$ python3 -q
>>> import numpy as np
>>> np.set_printoptions(precision=2, suppress=True, linewidth=120)
>>> K = np.loadtxt("m.csv", delimiter=",")
>>> print(K)
[[ 0.25 -0.11 -0.18  0.11 -0.18  0.04 -0.11  0.25 -0.11  0.11]
 [-0.11  0.05  0.08 -0.05  0.08 -0.02  0.05 -0.11  0.05 -0.05]
 [-0.18  0.08  0.13 -0.08  0.13 -0.03  0.08 -0.18  0.08 -0.08]
 [ 0.11 -0.05 -0.08  0.05 -0.08  0.02 -0.05  0.11 -0.05  0.05]
 [-0.18  0.08  0.13 -0.08  0.13 -0.03  0.08 -0.18  0.08 -0.08]
 [ 0.04 -0.02 -0.03  0.02 -0.03  0.01 -0.02  0.04 -0.02  0.02]
 [-0.11  0.05  0.08 -0.05  0.08 -0.02  0.05 -0.11  0.05 -0.05]
 [ 0.25 -0.11 -0.18  0.11 -0.18  0.04 -0.11  0.25 -0.11  0.11]
 [-0.11  0.05  0.08 -0.05  0.08 -0.02  0.05 -0.11  0.05 -0.05]
 [ 0.11 -0.05 -0.08  0.05 -0.08  0.02 -0.05  0.11 -0.05  0.05]]
>>> Uu, sig, VT = np.linalg.svd(K)
>>> V = VT[:(sig > 1e-8).sum()]
>>> rng = np.random.default_rng(9639)
>>> x = K[2] + 3 * K[7] + rng.integers(2) * np.eye(10)[2]
>>> print(x)
[ 0.58 -0.25 -0.41  0.25 -0.41  0.08 -0.25  0.58 -0.25  0.25]
>>> print(np.diag(V.T @ V))
[0.25 0.05 0.13 0.05 0.13 0.01 0.05 0.25 0.05 0.05]
>>> print(np.round(np.linalg.norm(x - V.T @ V @ x), 2))
0.0
>>> x = np.array([0, 2, 3, -1, 1, 3, 2, 0, 1, 2])
>>> print(np.trace(K))
1.0
>>> print(np.round((x - K @ x) @ (K @ x), 2))
-0.0
>>> print(np.linalg.eigvalsh(2 * K - np.eye(10)))
[-1. -1. -1. -1. -1. -1. -1. -1. -1.  1.]
>>> print(K @ x)
[-1.05  0.45  0.75 -0.45  0.75 -0.15  0.45 -1.05  0.45 -0.45]
>>> print(K @ K @ x)
[-1.05  0.45  0.75 -0.45  0.75 -0.15  0.45 -1.05  0.45 -0.45]
>>> print(np.eye(10) - K)
[[ 0.75  0.11  0.18 -0.11  0.18 -0.04  0.11 -0.25  0.11 -0.11]
 [ 0.11  0.95 -0.08  0.05 -0.08  0.02 -0.05  0.11 -0.05  0.05]
 [ 0.18 -0.08  0.87  0.08 -0.13  0.03 -0.08  0.18 -0.08  0.08]
 [-0.11  0.05  0.08  0.95  0.08 -0.02  0.05 -0.11  0.05 -0.05]
 [ 0.18 -0.08 -0.13  0.08  0.87  0.03 -0.08  0.18 -0.08  0.08]
 [-0.04  0.02  0.03 -0.02  0.03  0.99  0.02 -0.04  0.02 -0.02]
 [ 0.11 -0.05 -0.08  0.05 -0.08  0.02  0.95  0.11 -0.05  0.05]
 [-0.25  0.11  0.18 -0.11  0.18 -0.04  0.11  0.75  0.11 -0.11]
 [ 0.11 -0.05 -0.08  0.05 -0.08  0.02 -0.05  0.11  0.95  0.05]
 [-0.11  0.05  0.08 -0.05  0.08 -0.02  0.05 -0.11  0.05  0.95]]
>>> try:
...     np.linalg.inv(K)
... except np.linalg.LinAlgError as e:
...     print("failed:", e)
... 
failed: Singular matrix
>>> print(np.abs(np.diag(np.linalg.qr(K)[1])) > 1e-9)
[ True False False False False False False False False False]
>>> Uu, sig, VT = np.linalg.svd(K)
>>> print(sig.round(2) + 0)
[1. 0. 0. 0. 0. 0. 0. 0. 0. 0.]
>>> print(np.argmax(sig[:-1] / (sig[1:] + 1e-6)) + 1)
1
>>> M2 = Uu[:, :1] @ np.diag(sig[:1]) @ VT[:1]
>>> print(np.round(np.linalg.norm(K - M2, 2), 2), np.round(sig[1], 2))
0.0 0.0
>>> feats = np.load("arr.npy")
>>> print(feats)
[[ 2.1  1.  -2.   1.   0.  -1.   0.  -1.  -1.  -1.   2.   1. ]
 [ 2.  -0.9 -2.   2.   2.  -2.   2.   2.   1.   1.   1.  -2. ]
 [ 1.   1.   0.1  1.  -2.   0.   1.   2.   0.   0.   1.  -1. ]
 [ 2.  -2.   0.  -0.9  1.  -1.   1.  -1.  -1.  -1.   0.   2. ]
 [ 1.   0.  -1.  -2.  -1.9 -2.  -2.   0.   0.   0.   0.   0. ]
 [ 2.   0.  -2.   1.  -2.  -1.9  2.   1.   2.  -2.   0.   1. ]
 [ 1.   2.  -2.  -1.  -1.   0.  -1.9  2.  -2.  -1.  -1.   0. ]
 [-1.  -1.   2.   1.   1.  -1.  -1.  -1.9  1.  -2.  -2.   1. ]
 [ 0.  -1.   2.   1.   0.   2.   2.   2.  -0.9  0.   0.   1. ]
 [-2.   2.  -2.   2.   2.   2.   0.   1.  -1.   2.1 -2.   0. ]
 [ 0.  -2.  -2.  -2.  -2.   1.   2.   1.  -2.  -2.   2.1 -2. ]
 [ 2.   1.  -2.   1.   0.  -1.   0.  -1.  -1.  -1.   2.   1.1]]
>>> print(round(float(np.linalg.norm(feats, 2)), 2))
9.14
>>> print(np.linalg.norm(feats, axis=0))
[5.33 4.67 6.08 4.88 5.16 4.96 5.16 5.06 4.34 4.63 4.84 4.27]
>>> print(round(float(feats[0] @ feats[3]), 2))
7.3
>>> print(np.linalg.norm(feats, axis=1))
[4.41 5.98 3.74 4.34 4.2  5.53 4.96 4.86 4.45 5.87 6.2  4.38]
